% ipython --no-banner

In [1]: import numpy as np

In [2]: import numpy.linalg as la

In [3]: np.set_printoptions(precision=4, suppress=True, linewidth=200, legacy="1.25")

In [4]: mat = np.load("block0.npy")

In [5]: mat
Out[5]: 
array([[-1.,  1.,  1.,  1.,  1.,  1.,  1.,  1.,  1.,  1.,  1.],
       [ 1., -1.,  1.,  1.,  1.,  1.,  1.,  1.,  1.,  1.,  1.],
       [ 1.,  1., -1.,  1.,  1.,  1.,  1.,  1.,  1.,  1.,  1.],
       [ 1.,  1.,  1., -1.,  1.,  1.,  1.,  1.,  1.,  1.,  1.],
       [ 1.,  1.,  1.,  1., -1.,  1.,  1.,  1.,  1.,  1.,  1.],
       [ 1.,  1.,  1.,  1.,  1., -1.,  1.,  1.,  1.,  1.,  1.],
       [ 1.,  1.,  1.,  1.,  1.,  1., -1.,  1.,  1.,  1.,  1.],
       [ 1.,  1.,  1.,  1.,  1.,  1.,  1., -1.,  1.,  1.,  1.],
       [ 1.,  1.,  1.,  1.,  1.,  1.,  1.,  1., -1.,  1.,  1.],
       [ 1.,  1.,  1.,  1.,  1.,  1.,  1.,  1.,  1., -1.,  1.],
       [ 1.,  1.,  1.,  1.,  1.,  1.,  1.,  1.,  1.,  1., -1.]])

In [6]: vals, V = la.eigh(mat)

In [7]: x0 = np.array([0, -3, 0, 5, 4, -3, 2, -5, -1, 4, -3])

In [8]: x0 @ mat @ x0
Out[8]: -228.0

In [9]: la.eigvalsh(mat[1:, 1:])
Out[9]: array([-2., -2., -2., -2., -2., -2., -2., -2., -2.,  8.])

In [10]: vals, V = la.eigh(mat)

In [11]: la.svd(mat, compute_uv=False)
Out[11]: array([9., 2., 2., 2., 2., 2., 2., 2., 2., 2., 2.])

In [12]: np.abs(V[:, -1])
Out[12]: array([0.3015, 0.3015, 0.3015, 0.3015, 0.3015, 0.3015, 0.3015, 0.3015, 0.3015, 0.3015, 0.3015])

In [13]: (vals > 1e-8).sum(), (vals < -1e-8).sum()
Out[13]: (1, 10)

In [14]: np.round(V.T @ V, 4) + 0
Out[14]: 
array([[1., 0., 0., 0., 0., 0., 0., 0., 0., 0., 0.],
       [0., 1., 0., 0., 0., 0., 0., 0., 0., 0., 0.],
       [0., 0., 1., 0., 0., 0., 0., 0., 0., 0., 0.],
       [0., 0., 0., 1., 0., 0., 0., 0., 0., 0., 0.],
       [0., 0., 0., 0., 1., 0., 0., 0., 0., 0., 0.],
       [0., 0., 0., 0., 0., 1., 0., 0., 0., 0., 0.],
       [0., 0., 0., 0., 0., 0., 1., 0., 0., 0., 0.],
       [0., 0., 0., 0., 0., 0., 0., 1., 0., 0., 0.],
       [0., 0., 0., 0., 0., 0., 0., 0., 1., 0., 0.],
       [0., 0., 0., 0., 0., 0., 0., 0., 0., 1., 0.],
       [0., 0., 0., 0., 0., 0., 0., 0., 0., 0., 1.]])

In [15]: np.round(V.T @ mat @ V, 4) + 0
Out[15]: 
array([[-2.,  0.,  0.,  0.,  0.,  0.,  0.,  0.,  0.,  0.,  0.],
       [ 0., -2.,  0.,  0.,  0.,  0.,  0.,  0.,  0.,  0.,  0.],
       [ 0.,  0., -2.,  0.,  0.,  0.,  0.,  0.,  0.,  0.,  0.],
       [ 0.,  0.,  0., -2.,  0.,  0.,  0.,  0.,  0.,  0.,  0.],
       [ 0.,  0.,  0.,  0., -2.,  0.,  0.,  0.,  0.,  0.,  0.],
       [ 0.,  0.,  0.,  0.,  0., -2.,  0.,  0.,  0.,  0.,  0.],
       [ 0.,  0.,  0.,  0.,  0.,  0., -2.,  0.,  0.,  0.,  0.],
       [ 0.,  0.,  0.,  0.,  0.,  0.,  0., -2.,  0.,  0.,  0.],
       [ 0.,  0.,  0.,  0.,  0.,  0.,  0.,  0., -2.,  0.,  0.],
       [ 0.,  0.,  0.,  0.,  0.,  0.,  0.,  0.,  0., -2.,  0.],
       [ 0.,  0.,  0.,  0.,  0.,  0.,  0.,  0.,  0.,  0.,  9.]])

In [16]: vals
Out[16]: array([-2., -2., -2., -2., -2., -2., -2., -2., -2., -2.,  9.])

In [17]: print(np.fft.fft(mat[0]))
[ 9.+0.j -2.+0.j -2.+0.j -2.+0.j -2.+0.j -2.+0.j -2.+0.j -2.+0.j -2.+0.j -2.+0.j -2.+0.j]

In [18]: print((mat @ mat)[0])
[11.  7.  7.  7.  7.  7.  7.  7.  7.  7.  7.]

In [19]: K = np.loadtxt("a.csv", delimiter=",")

In [20]: K
Out[20]: 
array([[ 0.,  0.,  2., -1.,  1.,  0., -4., -2., -3.,  2., -1., -3., -4.,  0.],
       [ 0., -2.,  0., -2.,  1.,  3., -4., -2.,  6., -1.,  1., -4., -4.,  5.],
       [ 2.,  0., -6., -1.,  2.,  5.,  0.,  1., -3.,  4., -3.,  1., -1., -2.],
       [-1., -2., -1.,  6., -6.,  1.,  2.,  5.,  5., -1.,  4., -3.,  1., -1.],
       [ 1.,  1.,  2., -6.,  6., -4., -3.,  3., -6.,  3.,  3., -2.,  1.,  0.],
       [ 0.,  3.,  5.,  1., -4.,  4.,  2.,  3., -3.,  2., -4.,  0., -5., -5.],
       [-4., -4.,  0.,  2., -3.,  2.,  6., -4.,  2.,  4.,  2., -5.,  1., -3.],
       [-2., -2.,  1.,  5.,  3.,  3., -4., -6.,  1., -3.,  3.,  3., -1., -4.],
       [-3.,  6., -3.,  5., -6., -3.,  2.,  1.,  2., -3., -3., -1.,  0., -3.],
       [ 2., -1.,  4., -1.,  3.,  2.,  4., -3., -3.,  2.,  0., -2.,  1.,  1.],
       [-1.,  1., -3.,  4.,  3., -4.,  2.,  3., -3.,  0.,  2., -1.,  0.,  2.],
       [-3., -4.,  1., -3., -2.,  0., -5.,  3., -1., -2., -1., -2.,  0., -1.],
       [-4., -4., -1.,  1.,  1., -5.,  1., -1.,  0.,  1.,  0.,  0.,  2., -4.],
       [ 0.,  5., -2., -1.,  0., -5., -3., -4., -3.,  1.,  2., -1., -4.,  0.]])

In [21]: np.allclose(K, K.T)
Out[21]: True

In [22]: np.trace(K)
Out[22]: 14.0

In [23]: round(float(la.norm(K, "nuc")), 4)
Out[23]: 133.2187

In [24]: round(float(la.norm(K, 2)), 4)
Out[24]: 20.5176

In [25]: print(round(float(la.norm(K[3] - K[8])), 4))
13.2665

In [26]: print(la.norm(K, axis=0))
[ 8.0623 11.5326 10.5357 12.6886 13.0767 12.6095 12.6491 12.2066 12.6886  8.8882  9.1104  9.1652  9.1104 10.5357]

In [27]: Y = np.array([[1, 0], [0, 2]])

In [28]: cent = np.array([[0, 0, 0], [1, 2, 1], [1, 0, 0]])

In [29]: m1 = np.kron(Y, cent)

In [30]: print(m1)
[[0 0 0 0 0 0]
 [1 2 1 0 0 0]
 [1 0 0 0 0 0]
 [0 0 0 0 0 0]
 [0 0 0 2 4 2]
 [0 0 0 2 0 0]]

In [31]: round(la.norm(m1, "nuc"), 4)
Out[31]: 10.1612

In [32]: round(float(la.norm(m1, 1)), 4), round(la.norm(m1, np.inf), 4)
Out[32]: (4.0, 8.0)

In [33]: round(la.norm(m1[2], 1), 4), round(float(la.norm(m1[2], np.inf)), 4)
Out[33]: (1.0, 1.0)

In [34]: print(np.round(la.norm(m1, 2), 4))
4.977

In [35]: print(m1[2] @ m1[5])
0

In [36]: np.unique(m1.round(6), axis=0).shape
Out[36]: (5, 6)

In [37]: round(float(np.trace(la.pinv(m1) @ m1)), 4)
Out[37]: 4.0

In [38]: f = np.array([-2, -2, -1])

In [39]: np.convolve(K[4], f)
Out[39]: array([-2., -4., -7.,  7., -2.,  2.,  8.,  4.,  9.,  3., -6., -5., -1.,  0., -1.,  0.])

In [40]: print(np.correlate(K[4], K[13], "full"))
[  0.  -4.  -5.  -7.  25. -16.  -7.   9.  -9.   6.  -8.  10.  -9.  49.  35. -56.  57. -36. -28.  31. -44.  11.  18. -12.   5.   0.   0.]

In [41]: np.cross(K[4, :3], K[13, :3])
Out[41]: array([-12.,   2.,   5.])

In [42]: Y = np.array([[4, 1], [6, 9]])

In [43]: cent = np.array([[-3, 2], [2, -3]])

In [44]: X = np.kron(Y, cent)

In [45]: print(X)
[[-12   8  -3   2]
 [  8 -12   2  -3]
 [-18  12 -27  18]
 [ 12 -18  18 -27]]

In [46]: vals, V = la.eig(X)

In [47]: np.sort(la.eigvals(X.T))
Out[47]: array([-50., -15., -10.,  -3.])

In [48]: np.sort(la.eigvals(la.inv(X)))
Out[48]: array([-0.3333, -0.1   , -0.0667, -0.02  ])

In [49]: print(round(float(np.prod(vals)), 4))
22500.0

In [50]: blk = np.stack([X, -3 * X, X[::-1]])

In [51]: print(la.matrix_rank(blk))
[4 4 4]

In [52]: rng = np.random.default_rng(29313)

In [53]: labels = rng.permutation(4)

In [54]: labels
Out[54]: array([1, 0, 2, 3])

In [55]: Y = X[labels][:, labels]

In [56]: print(np.allclose(Y, X))
False

In [57]: np.sort(np.abs(la.eigvals(Y)))
Out[57]: array([ 3., 10., 15., 50.])

In [58]: print(Y)
[[-12   8   2  -3]
 [  8 -12  -3   2]
 [ 12 -18 -27  18]
 [-18  12  18 -27]]

In [59]: round(la.det(Y.T), 4)
Out[59]: 22500.0

In [60]: np.poly(Y)
Out[60]: array([    1.,    78.,  1625., 11700., 22500.])

In [61]: la.eigvals(Y)
Out[61]: array([-50.,  -3., -15., -10.])

In [62]: print(np.round(la.eigvals(Y).sum().real, 4))
-78.0

In [63]: x0 = np.array([1, 1, -3, -3])

In [64]: y = X @ x0

In [65]: coef, lr = np.zeros(4), 1 / la.norm(X, 2) ** 2

In [66]: for i in range(20):
    ...:     coef -= lr * X.T @ (X @ coef - y)
    ...:     if i % 5 == 0: print(i, round(la.norm(X @ coef - y), 4))
    ...: 
0 28.6694
5 24.02
10 20.3327
15 17.4365

In [67]: coef
Out[67]: array([-0.5103, -0.5103, -0.8469, -0.8469])

In [68]: round(float(la.cond(X)), 4)
Out[68]: 21.1514

In [69]: data = np.diag(np.array([4, 2, 2, 1, 1, 5, 3, 3, 3, 3, 1, 2, 5]))

In [70]: print(data)
[[4 0 0 0 0 0 0 0 0 0 0 0 0]
 [0 2 0 0 0 0 0 0 0 0 0 0 0]
 [0 0 2 0 0 0 0 0 0 0 0 0 0]
 [0 0 0 1 0 0 0 0 0 0 0 0 0]
 [0 0 0 0 1 0 0 0 0 0 0 0 0]
 [0 0 0 0 0 5 0 0 0 0 0 0 0]
 [0 0 0 0 0 0 3 0 0 0 0 0 0]
 [0 0 0 0 0 0 0 3 0 0 0 0 0]
 [0 0 0 0 0 0 0 0 3 0 0 0 0]
 [0 0 0 0 0 0 0 0 0 3 0 0 0]
 [0 0 0 0 0 0 0 0 0 0 1 0 0]
 [0 0 0 0 0 0 0 0 0 0 0 2 0]
 [0 0 0 0 0 0 0 0 0 0 0 0 5]]

In [71]: print(np.sort(la.eigvals(data).real))
[1. 1. 1. 2. 2. 2. 3. 3. 3. 3. 4. 5. 5.]

In [72]: np.flatnonzero(la.matrix_power((data != 0) + (data.T != 0) + np.eye(13), 13)[9])
Out[72]: array([9])

In [73]: data[:, 9] @ data[:, 12]
Out[73]: 0

In [74]: la.norm(data, axis=0)
Out[74]: array([4., 2., 2., 1., 1., 5., 3., 3., 3., 3., 1., 2., 5.])

In [75]: x0 = np.ones(13)

In [76]: for _ in range(7):
    ...:     x0 = data @ x0
    ...:     x0 /= la.norm(x0)
    ...:     print(round(x0 @ data @ x0, 4))
    ...: 
3.8376
4.4365
4.7266
4.8623
4.9265
4.9585
4.9754

In [77]: x0.round(4) + 0
Out[77]: array([0.1466, 0.0011, 0.0011, 0.    , 0.    , 0.6989, 0.0196, 0.0196, 0.0196, 0.0196, 0.    , 0.0011, 0.6989])

In [78]: E = np.load("arr.npy")

In [79]: E
Out[79]: 
array([[  7.,  -6.,   8.,  -5.],
       [  6.,  -7.,  15., -10.],
       [  6., -10.,  18., -10.],
       [  6., -10.,  22., -14.]])

In [80]: Y = K / np.sqrt((K ** 2).mean(axis=1, keepdims=True))

In [81]: print(Y[6])
[-1.1832 -1.1832  0.      0.5916 -0.8874  0.5916  1.7748 -1.1832  0.5916  1.1832  0.5916 -1.479   0.2958 -0.8874]

In [82]: la.matrix_rank(Y) == la.matrix_rank(K)
Out[82]: True

In [83]: r = la.matrix_rank(m1)

In [84]: r
Out[84]: 4

In [85]: N = la.svd(m1)[2][r:].T

In [86]: N @ N.T
Out[86]: 
array([[ 0. ,  0. ,  0. ,  0. ,  0. ,  0. ],
       [ 0. ,  0.2, -0.4,  0. ,  0. ,  0. ],
       [ 0. , -0.4,  0.8,  0. ,  0. ,  0. ],
       [ 0. ,  0. ,  0. ,  0. ,  0. ,  0. ],
       [ 0. ,  0. ,  0. ,  0. ,  0.2, -0.4],
       [ 0. ,  0. ,  0. ,  0. , -0.4,  0.8]])

In [87]: np.round(m1 @ N, 4) + 0
Out[87]: 
array([[0., 0.],
       [0., 0.],
       [0., 0.],
       [0., 0.],
       [0., 0.],
       [0., 0.]])
